In [1]: import numpy as np

In [2]: np.set_printoptions(suppress=True, linewidth=160)

In [3]: E = np.load("test8.npy")

In [4]: E
Out[4]: 
array([[ 13.05,   7.17,   5.01],
       [  0.74,  -8.81,   9.52],
       [ -5.01,   1.14,   8.3 ],
       [ -0.42,   0.28,  -8.8 ],
       [ 10.35,  -1.58, -27.05],
       [  3.54,   8.91,  -2.75],
       [  4.71,   0.71,   1.36],
       [ -6.31,  -4.  ,   6.82],
       [  5.64,  -5.05,  11.01],
       [  4.16,   0.12,   6.6 ],
       [ -5.1 ,   5.63,  -6.66],
       [ -5.49,   3.37,   3.62],
       [ -8.49,  -2.58, -10.13],
       [ -3.46,  -8.63,  -3.03],
       [ -4.71,   3.6 , -13.14],
       [ 10.11,   4.85,   6.93],
       [  6.33,   8.56,  -3.3 ],
       [  2.07,  -4.68,  10.23],
       [  5.08,  -0.96,   4.21],
       [  6.63,   1.52,  -9.92],
       [ -9.53,  -3.02,   4.01],
       [  3.68,  -6.31,  -1.3 ],
       [  7.65,   2.48,   3.69],
       [  2.41,  12.48,  -0.2 ],
       [  0.7 ,  -1.28,   6.65],
       [ -3.28,  -4.27,  16.19],
       [ -2.73,   4.54,  12.3 ]])

In [5]: dist = np.linalg.norm(E[:, None] - E[None], axis=-1)

In [6]: dist.mean(axis=1).argmax()
Out[6]: np.int64(4)

In [7]: (dist + 1e9 * np.eye(27)).round(6).argmin(axis=1)
Out[7]: array([15, 17, 11, 14, 19, 16, 18, 20, 17, 18, 14,  2, 14, 21, 10,  0,  5,  8,  9,  3,  7,  6,  6,  5,  9, 17,  2])

In [8]: dist[:5, :5].round(2)
Out[8]: 
array([[ 0.  , 20.67, 19.32, 20.48, 33.34],
       [20.67,  0.  , 11.56, 20.48, 38.5 ],
       [19.32, 11.56,  0.  , 17.73, 38.64],
       [20.48, 20.48, 17.73,  0.  , 21.27],
       [33.34, 38.5 , 38.64, 21.27,  0.  ]])

In [9]: mat = np.loadtxt("dump.csv", delimiter=",")

In [10]: mat.round(2)
Out[10]: 
array([[-4.3 , -0.2 ,  2.55],
       [ 4.44, -0.56, -2.22],
       [ 0.62,  4.23, -2.59],
       [-3.25, -2.27,  3.05],
       [ 1.25, -4.53,  1.69],
       [-2.93,  4.02, -0.47],
       [-4.44,  0.58,  2.22],
       [-3.03,  3.96, -0.38],
       [-4.26, -0.35,  2.6 ],
       [ 3.56, -3.51, -0.16],
       [-4.33, -0.09,  2.5 ],
       [-4.47,  0.93,  2.05],
       [ 2.09,  3.41, -3.  ],
       [-4.47,  0.9 ,  2.06],
       [ 3.96, -2.98, -0.67],
       [ 3.67,  1.66, -2.96]])

In [11]: M2 = mat / np.linalg.norm(mat, axis=1, keepdims=True)

In [12]: G = M2 @ M2.T

In [13]: round(float(np.degrees(np.arccos(np.clip(G[14, 12], -1, 1)))), 2)
Out[13]: 89.81

In [14]: np.argwhere(np.triu(np.abs(G) > 0.95, 1))
Out[14]: 
array([[ 0,  1],
       [ 0,  6],
       [ 0,  8],
       [ 0, 10],
       [ 0, 11],
       [ 0, 13],
       [ 1,  6],
       [ 1,  8],
       [ 1, 10],
       [ 1, 11],
       [ 1, 13],
       [ 3, 15],
       [ 5,  7],
       [ 5,  9],
       [ 6,  8],
       [ 6, 10],
       [ 6, 11],
       [ 6, 13],
       [ 7,  9],
       [ 8, 10],
       [ 8, 11],
       [ 8, 13],
       [ 8, 15],
       [ 9, 14],
       [10, 11],
       [10, 13],
       [11, 13]])

In [15]: Uu, s, VT = np.linalg.svd(mat)

In [16]: s.round(2) + 0
Out[16]: array([16.29, 11.61,  0.  ])

In [17]: M2 = Uu[:, :2] @ np.diag(s[:2]) @ VT[:2]

In [18]: np.linalg.matrix_rank(M2)
Out[18]: np.int64(2)

In [19]: np.round(np.linalg.norm(mat - M2) / np.linalg.norm(mat), 2)
Out[19]: np.float64(0.0)

In [20]: np.round(np.abs(mat - M2).max(), 2)
Out[20]: np.float64(0.0)

In [21]: np.linalg.matrix_rank(mat, rtol=0.05)
Out[21]: np.int64(2)

In [22]: blk = np.stack([E, 3 * E, E[::-1]])

In [23]: np.linalg.matrix_rank(blk)
Out[23]: array([3, 3, 3])

In [24]: np.round(np.linalg.norm(blk, axis=(1, 2)), 2)
Out[24]: array([ 63.9 , 191.69,  63.9 ])
